$ python3 -q
>>> import numpy as np
>>> import numpy.linalg as la
>>> np.set_printoptions(precision=2, suppress=True, linewidth=120, legacy="1.25")
>>> X = np.array([[-8, -4, 10, -2, 10, 2, 10, -8, 0],
...     [8, 4, -10, 2, -10, -2, -10, 8, 0],
...     [0, 0, 0, 0, 0, 0, 0, 0, 0],
...     [-8, -4, 10, -2, 10, 2, 10, -8, 0],
...     [4, 2, -5, 1, -5, -1, -5, 4, 0],
...     [4, 2, -5, 1, -5, -1, -5, 4, 0]])
>>> blk = np.stack([X, -3 * X, X[::-1]])
>>> la.matrix_rank(blk.reshape(3, -1))
2
>>> la.matrix_rank(blk)
array([1, 1, 1])
>>> np.einsum("bij,cij->bc", blk, blk)
array([[ 1582, -4746,     0],
       [-4746, 14238,     0],
       [    0,     0,  1582]])
>>> blk.shape
(3, 6, 9)
>>> def softmax(z):
...     e = np.exp(z - z.max(axis=-1, keepdims=True))
...     return e / e.sum(axis=-1, keepdims=True)
... 
>>> print(np.round(softmax(X[5]), 2) + 0)
[0.45 0.06 0.   0.02 0.   0.   0.   0.45 0.01]
>>> np.round(softmax(X[5] + 2), 2) + 0
array([0.45, 0.06, 0.  , 0.02, 0.  , 0.  , 0.  , 0.45, 0.01])
>>> print(softmax(X).sum(axis=1))
[1. 1. 1. 1. 1. 1.]
>>> S = X @ X.T / np.sqrt(9)
>>> print(softmax(S).round(6).argmax(axis=1))
[0 1 0 0 1 1]
>>> softmax(S)[5] @ X
array([  8.,   4., -10.,   2., -10.,  -2., -10.,   8.,   0.])
>>> vec = np.array([1, -2, -4, -3, 5, -3, 4, -3, 4])
>>> a = np.maximum(X @ vec, 0)
>>> print(np.tanh(X @ vec))
[ 1. -1.  0.  1. -1. -1.]
>>> X * (a > 1e-9)[:, None]
array([[-8, -4, 10, -2, 10,  2, 10, -8,  0],
       [ 0,  0,  0,  0,  0,  0,  0,  0,  0],
       [ 0,  0,  0,  0,  0,  0,  0,  0,  0],
       [-8, -4, 10, -2, 10,  2, 10, -8,  0],
       [ 0,  0,  0,  0,  0,  0,  0,  0,  0],
       [ 0,  0,  0,  0,  0,  0,  0,  0,  0]])
>>> np.flatnonzero(a > 1e-9)
array([0, 3])
>>> np.maximum(X @ (3 * vec), 0)
array([222,   0,   0, 222,   0,   0])
>>> print(np.maximum(X @ vec, 0) - np.maximum(-X @ vec, 0))
[ 74 -74   0  74 -37 -37]
>>> m1 = np.array([[4, 4, 0, 4, 2, 4],
...     [4, 4, 0, 4, 2, 4],
...     [0, 0, 0, 0, 0, 0],
...     [4, 4, 0, 4, 2, 4],
...     [2, 2, 0, 2, 1, 2],
...     [4, 4, 0, 4, 2, 4]])
>>> w, evecs = la.eigh(m1)
>>> print(np.abs(evecs[:, -1]).round(6).argmax())
0
>>> np.round(la.eigvalsh(m1 @ m1), 2) + 0
array([  0.,   0.,   0.,   0.,   0., 289.])
>>> np.abs(evecs[:, -1])
array([0.49, 0.49, 0.  , 0.49, 0.24, 0.49])
>>> print(np.round(evecs.T @ m1 @ evecs, 2) + 0)
[[ 0.  0.  0.  0.  0.  0.]
 [ 0.  0.  0.  0.  0.  0.]
 [ 0.  0.  0.  0.  0.  0.]
 [ 0.  0.  0.  0.  0.  0.]
 [ 0.  0.  0.  0.  0.  0.]
 [ 0.  0.  0.  0.  0. 17.]]
>>> (w > 1e-8).sum(), (w < -1e-8).sum()
(1, 0)
>>> la.eigvalsh(m1 + -1 * np.eye(6))
array([-1., -1., -1., -1., -1., 16.])
>>> w.round(2) + 0
array([ 0.,  0.,  0.,  0.,  0., 17.])
>>> np.round(la.svd(m1, compute_uv=False), 2) + 0
array([17.,  0.,  0.,  0.,  0.,  0.])
>>> round(float(np.trace(la.pinv(X) @ X)), 2)
1.0
>>> np.unique(X.round(6), axis=0).shape
(4, 9)
>>> X @ la.pinv(X) @ X
array([[ -8.,  -4.,  10.,  -2.,  10.,   2.,  10.,  -8.,   0.],
       [  8.,   4., -10.,   2., -10.,  -2., -10.,   8.,   0.],
       [  0.,   0.,   0.,   0.,   0.,   0.,   0.,   0.,   0.],
       [ -8.,  -4.,  10.,  -2.,  10.,   2.,  10.,  -8.,   0.],
       [  4.,   2.,  -5.,   1.,  -5.,  -1.,  -5.,   4.,   0.],
       [  4.,   2.,  -5.,   1.,  -5.,  -1.,  -5.,   4.,   0.]])
>>> la.lstsq(X[:-1].T, X[-1])[2]
1
>>> Uu, sv, VT = la.svd(m1)
>>> sv.round(2) + 0
array([17.,  0.,  0.,  0.,  0.,  0.])
>>> out = Uu[:, :1] @ np.diag(sv[:1]) @ VT[:1]
>>> la.matrix_rank(m1, rtol=0.05)
1
>>> round(la.norm(m1 - out, 2), 2), round(sv[1], 2)
(0.0, 0.0)
>>> la.lstsq(m1[:-1].T, m1[-1])[2]
1
>>> round(np.trace(la.pinv(m1) @ m1), 2)
1.0
>>> rng = np.random.default_rng(6324)
>>> labels = rng.integers(0, 3, 6)
>>> M = (labels[:, None] == labels) * -1 + np.eye(6)
>>> M
array([[ 0.,  0., -1., -1.,  0., -1.],
       [ 0.,  0.,  0.,  0., -1.,  0.],
       [-1.,  0.,  0., -1.,  0., -1.],
       [-1.,  0., -1.,  0.,  0., -1.],
       [ 0., -1.,  0.,  0.,  0.,  0.],
       [-1.,  0., -1., -1.,  0.,  0.]])
>>> u = np.array([9, 0, 0, 2, 8, 7])
>>> out = M + np.outer(u, np.eye(6)[5])
>>> la.matrix_rank(out - M)
1
>>> np.all(la.eigvalsh(M) > 0)
False
>>> w, evecs = la.eigh(m1)
>>> vec = np.array([1, 3, -2, -3, -1, 3])
>>> np.round(la.eigvalsh(m1[1:, 1:]), 2) + 0
array([ 0.,  0.,  0.,  0., 13.])
>>> print((np.sign(evecs[:, -1].round(6)) == np.sign(evecs[0, -1].round(6))).astype(int))
[1 1 0 1 1 1]
>>> w, evecs = la.eigh(M)
>>> (w > 1e-8).sum(), (w < -1e-8).sum()
(4, 2)
>>> la.eigvalsh(M + 4 * np.eye(6))
array([1., 3., 5., 5., 5., 5.])
>>> la.eigvalsh(M @ M)
array([1., 1., 1., 1., 1., 9.])
>>> np.round(w.sum(), 2), np.trace(M)
(-0.0, 0.0)
>>> np.round(evecs.T @ M @ evecs, 2) + 0
array([[-3.,  0.,  0.,  0.,  0.,  0.],
       [ 0., -1.,  0.,  0.,  0.,  0.],
       [ 0.,  0.,  1.,  0.,  0.,  0.],
       [ 0.,  0.,  0.,  1.,  0.,  0.],
       [ 0.,  0.,  0.,  0.,  1.,  0.],
       [ 0.,  0.,  0.,  0.,  0.,  1.]])
